>>> import numpy as np
>>> from numpy import linalg as LA
>>> np.set_printoptions(suppress=True, linewidth=200)
>>> F = np.load("block9.npy")
>>> F.round(2)
array([[-0.31,  0.5 , -0.34],
       [-0.23, -0.22, -0.75],
       [ 0.42,  0.77, -0.19],
       [-0.76,  0.18,  0.04],
       [ 0.31, -0.28, -0.54]])
>>> rng = np.random.default_rng(885624)
>>> idx = rng.permutation(3)
>>> A2 = F[:, idx] * rng.choice([-1, 1], 3)
>>> A2.round(2)
array([[-0.31, -0.34,  0.5 ],
       [-0.23, -0.75, -0.22],
       [ 0.42, -0.19,  0.77],
       [-0.76,  0.04,  0.18],
       [ 0.31, -0.54, -0.28]])
>>> Uu, _, VT = LA.svd(F.T @ A2)
>>> np.round(LA.lstsq(F, A2)[0], 2) + 0
array([[1., 0., 0.],
       [0., 0., 1.],
       [0., 1., 0.]])
>>> print(idx)
[0 2 1]
>>> W0 = np.diag(np.array([4, 6, 8])) + 4 * np.eye(3, k=1) + 4 * np.eye(3, k=-1)
>>> W0
array([[4., 4., 0.],
       [4., 6., 4.],
       [0., 4., 8.]])
>>> A2 = np.array([[-2, 2], [3, 3]])
>>> W2 = np.kron(A2, W0)
>>> LA.matrix_rank(W2)
np.int64(4)
>>> W2
array([[ -8.,  -8.,  -0.,   8.,   8.,   0.],
       [ -8., -12.,  -8.,   8.,  12.,   8.],
       [ -0.,  -8., -16.,   0.,   8.,  16.],
       [ 12.,  12.,   0.,  12.,  12.,   0.],
       [ 12.,  18.,  12.,  12.,  18.,  12.],
       [  0.,  12.,  24.,   0.,  12.,  24.]])
>>> M = rng.normal(size=(36, 3)) + 20 * np.array([1, 2, -2])
>>> M.round(2)
array([[ 19.09,  39.4 , -41.58],
       [ 19.81,  42.44, -38.41],
       [ 19.9 ,  39.32, -40.65],
       [ 20.47,  40.58, -41.99],
       [ 18.31,  39.82, -39.73],
       [ 19.56,  38.02, -41.52],
       [ 20.25,  39.01, -39.24],
       [ 19.7 ,  39.69, -40.4 ],
       [ 18.76,  40.83, -39.67],
       [ 20.07,  39.71, -40.97],
       [ 20.93,  40.26, -40.18],
       [ 19.32,  41.01, -40.63],
       [ 18.64,  39.32, -39.88],
       [ 21.16,  41.5 , -38.79],
       [ 20.11,  39.44, -40.19],
       [ 20.24,  41.6 , -40.23],
       [ 19.8 ,  38.99, -37.59],
       [ 21.06,  39.33, -39.47],
       [ 19.97,  39.11, -40.21],
       [ 19.55,  41.08, -41.28],
       [ 19.74,  38.11, -37.55],
       [ 20.15,  39.93, -39.55],
       [ 20.6 ,  39.21, -39.2 ],
       [ 20.01,  42.02, -39.86],
       [ 19.05,  40.02, -39.82],
       [ 19.25,  42.26, -38.75],
       [ 21.81,  41.69, -41.68],
       [ 21.62,  39.18, -41.06],
       [ 18.61,  39.02, -40.04],
       [ 20.69,  41.04, -41.61],
       [ 21.83,  41.22, -40.34],
       [ 19.39,  41.51, -38.48],
       [ 19.97,  38.45, -40.43],
       [ 19.76,  39.76, -39.37],
       [ 20.8 ,  39.87, -40.7 ],
       [ 20.1 ,  39.96, -39.63]])
>>> Ac = M - M.mean(axis=0)
>>> V = LA.svd(Ac)[2][:1]
>>> A2 = Ac - Ac @ V.T @ V
>>> LA.norm(A2, axis=1).round(6).argmax()
np.int64(16)
>>> np.round(LA.norm(A2) / LA.norm(Ac), 2)
np.float64(0.76)
>>> np.round((Ac @ V.T).std(axis=0), 2)
array([1.17])
>>> np.round(np.diag(V.T @ V), 2)
array([0.08, 0.89, 0.04])
>>> Ac = (M - M.mean(axis=0)) / M.std(axis=0)
>>> np.round(Ac.std(axis=0), 2)
array([1., 1., 1.])
>>> beta = LA.lstsq(np.delete(Ac, 1, axis=1), Ac[:, 1])[0]
>>> beta.round(2)
array([0.16, 0.05])
>>> round(1 - np.var(Ac[:, 1] - np.delete(Ac, 1, axis=1) @ beta), 2)
np.float64(0.03)
>>> idx = M[:, 0] > np.median(M[:, 0])
>>> u = M[idx].mean(axis=0) - M[~idx].mean(axis=0)
>>> u.round(2)
array([ 1.32,  0.31, -0.51])
>>> ((M - M.mean(axis=0)) @ u > 0).astype(int)
array([0, 0, 0, 1, 0, 0, 0, 0, 0, 1, 1, 0, 0, 1, 1, 1, 0, 1, 0, 1, 0, 0, 1, 1, 0, 0, 1, 1, 0, 1, 1, 0, 0, 0, 1, 0])
>>> np.round((((M - M.mean(axis=0)) @ u > 0) == idx).mean(), 2)
np.float64(0.86)
>>> idx.astype(int)
array([0, 0, 0, 1, 0, 0, 1, 0, 0, 1, 1, 0, 0, 1, 1, 1, 0, 1, 1, 0, 0, 1, 1, 1, 0, 0, 1, 1, 0, 1, 1, 0, 0, 0, 1, 1])
>>> th = np.deg2rad(120)
>>> feats = np.eye(5)
>>> feats[np.ix_([2, 4], [2, 4])] = [[np.cos(th), -np.sin(th)], [np.sin(th), np.cos(th)]]
>>> feats.round(2)
array([[ 1.  ,  0.  ,  0.  ,  0.  ,  0.  ],
       [ 0.  ,  1.  ,  0.  ,  0.  ,  0.  ],
       [ 0.  ,  0.  , -0.5 ,  0.  , -0.87],
       [ 0.  ,  0.  ,  0.  ,  1.  ,  0.  ],
       [ 0.  ,  0.  ,  0.87,  0.  , -0.5 ]])
>>> # 4 blocks once reordered
>>> np.allclose(feats @ feats.T, feats.T @ feats)
True
>>> np.trace(feats)
np.float64(2.0)
>>> Uu, s, VT = LA.svd(feats, full_matrices=False)
>>> (s > 1e-8).sum()
np.int64(5)
>>> np.allclose(Uu * s @ VT, feats)
True
>>> s.round(2)
array([1., 1., 1., 1., 1.])
>>> np.cumsum(s ** 2) / np.sum(s ** 2)
array([0.2, 0.4, 0.6, 0.8, 1. ])
>>> u = np.array([3, 0, 2, 0, 0])
>>> A2 = feats + np.outer(u, np.eye(5)[2])
>>> A2.round(2)
array([[ 1.  ,  0.  ,  3.  ,  0.  ,  0.  ],
       [ 0.  ,  1.  ,  0.  ,  0.  ,  0.  ],
       [ 0.  ,  0.  ,  1.5 ,  0.  , -0.87],
       [ 0.  ,  0.  ,  0.  ,  1.  ,  0.  ],
       [ 0.  ,  0.  ,  0.87,  0.  , -0.5 ]])
>>> LA.matrix_rank(A2 - feats)
np.int64(1)
>>> Uu, s, VT = LA.svd(A2)
>>> V = VT[:(s > 1e-8).sum()]
>>> vec = A2[3] + 3 * A2[0] + rng.integers(2) * np.eye(5)[2]
>>> vec
array([3., 0., 9., 1., 0.])
>>> np.round(np.diag(V.T @ V), 2)
array([0.31, 1.  , 0.92, 1.  , 0.77])
